In [1]: import numpy as np

In [2]: import numpy.linalg as la

In [3]: np.set_printoptions(suppress=True, linewidth=120)

In [4]: def tidy(a):
   ...:     return np.round(a, 3) + 0
   ...: 

In [5]: m1 = np.load("dump.npy")

In [6]: m1
Out[6]: 
array([[ 1,  0, -1, -2],
       [ 2,  0, -2,  0],
       [ 1, -2,  0, -1],
       [ 2, -2, -1,  1]])

In [7]: la.cond(m1) > 100
Out[7]: np.True_

In [8]: tidy(la.norm(m1, 2) / la.norm(m1))
Out[8]: np.float64(0.792)

In [9]: tidy(la.norm(m1, 1)), tidy(la.norm(m1, np.inf))
Out[9]: (np.float64(6.0), np.float64(6.0))

In [10]: m1[2] @ m1[3]
Out[10]: np.int64(5)

In [11]: tidy(la.norm(m1, "nuc"))
Out[11]: np.float64(9.055)

In [12]: tidy(la.norm(m1, 2))
Out[12]: np.float64(4.338)

In [13]: tidy(la.norm(m1[2] - m1[3]))
Out[13]: np.float64(2.449)

In [14]: P = np.triu(np.array([[2, 6, -5, 8], [-3, 5, -8, 1], [2, -6, -1, -1], [3, 0, 4, 2]]), 1) + np.eye(4)

In [15]: Y = P @ m1 @ la.inv(P)

In [16]: la.matrix_rank(Y)
Out[16]: np.int64(3)

In [17]: tidy(np.poly(Y))
Out[17]: array([ 1., -2.,  1., -4.,  0.])

In [18]: tidy(la.det(Y))
Out[18]: np.float64(0.0)

In [19]: r0 = np.array([0, -6, 5])

In [20]: np.polyval(r0, m1[2])
Out[20]: array([-1, 17,  5, 11])

In [21]: np.correlate(m1[2], m1[0], "full")
Out[21]: array([-2,  3,  2,  3, -1,  0, -1])

In [22]: np.array([np.convolve(row, r0, "same") for row in m1])
Out[22]: 
array([[ -6,   5,   6,   7],
       [-12,  10,  12, -10],
       [ -6,  17, -10,   6],
       [-12,  22,  -4, -11]])

In [23]: np.cross(m1[2, :3], m1[0, :3])
Out[23]: array([2, 1, 2])

In [24]: J = np.load("sample5.npy")

In [25]: J
Out[25]: 
array([[-1.9  , -0.8  ,  0.   ,  0.294, -0.6  ,  0.   ,  0.2  ],
       [ 1.1  ,  0.6  ,  1.6  , -0.929, -1.3  ,  0.5  ,  0.7  ],
       [ 0.7  ,  0.2  ,  0.6  , -0.104, -1.2  ,  0.1  , -0.4  ],
       [-1.1  ,  0.4  , -1.   , -0.628,  2.   ,  1.   ,  0.7  ],
       [ 0.2  ,  1.5  , -1.5  , -1.092, -0.9  , -1.   ,  0.6  ],
       [ 0.4  ,  0.2  , -0.4  , -0.67 ,  0.9  , -0.6  ,  0.4  ],
       [-0.8  , -1.6  , -0.7  , -0.938,  1.4  ,  1.7  ,  0.6  ],
       [-1.2  , -2.5  , -0.5  , -0.213,  0.8  , -0.8  ,  0.   ],
       [-1.9  , -0.1  ,  0.8  , -0.658,  0.4  ,  1.4  ,  0.4  ],
       [ 0.3  ,  1.9  , -0.8  , -1.209, -0.6  ,  0.   ,  1.1  ],
       [ 0.2  ,  0.5  ,  0.4  ,  0.08 , -0.7  ,  0.   ,  0.2  ],
       [ 0.2  ,  1.   ,  2.4  ,  0.224, -1.3  ,  1.1  , -0.2  ],
       [ 0.2  , -1.2  ,  0.5  ,  0.533,  0.   , -0.4  , -0.4  ],
       [ 0.8  , -1.2  ,  0.   ,  0.723,  1.3  , -1.1  , -0.2  ],
       [ 1.1  , -0.5  , -0.7  , -0.584,  0.8  , -2.2  ,  0.5  ],
       [ 1.3  , -1.   , -2.1  , -0.772,  1.4  , -1.6  ,  0.7  ],
       [-0.6  , -1.3  ,  0.2  ,  0.253, -0.2  ,  0.4  ,  0.   ]])

In [26]: x0 = np.array([5, 7, 5, 8, 8, 9, 7])

In [27]: (J @ x0).argmax()
Out[27]: np.int64(11)
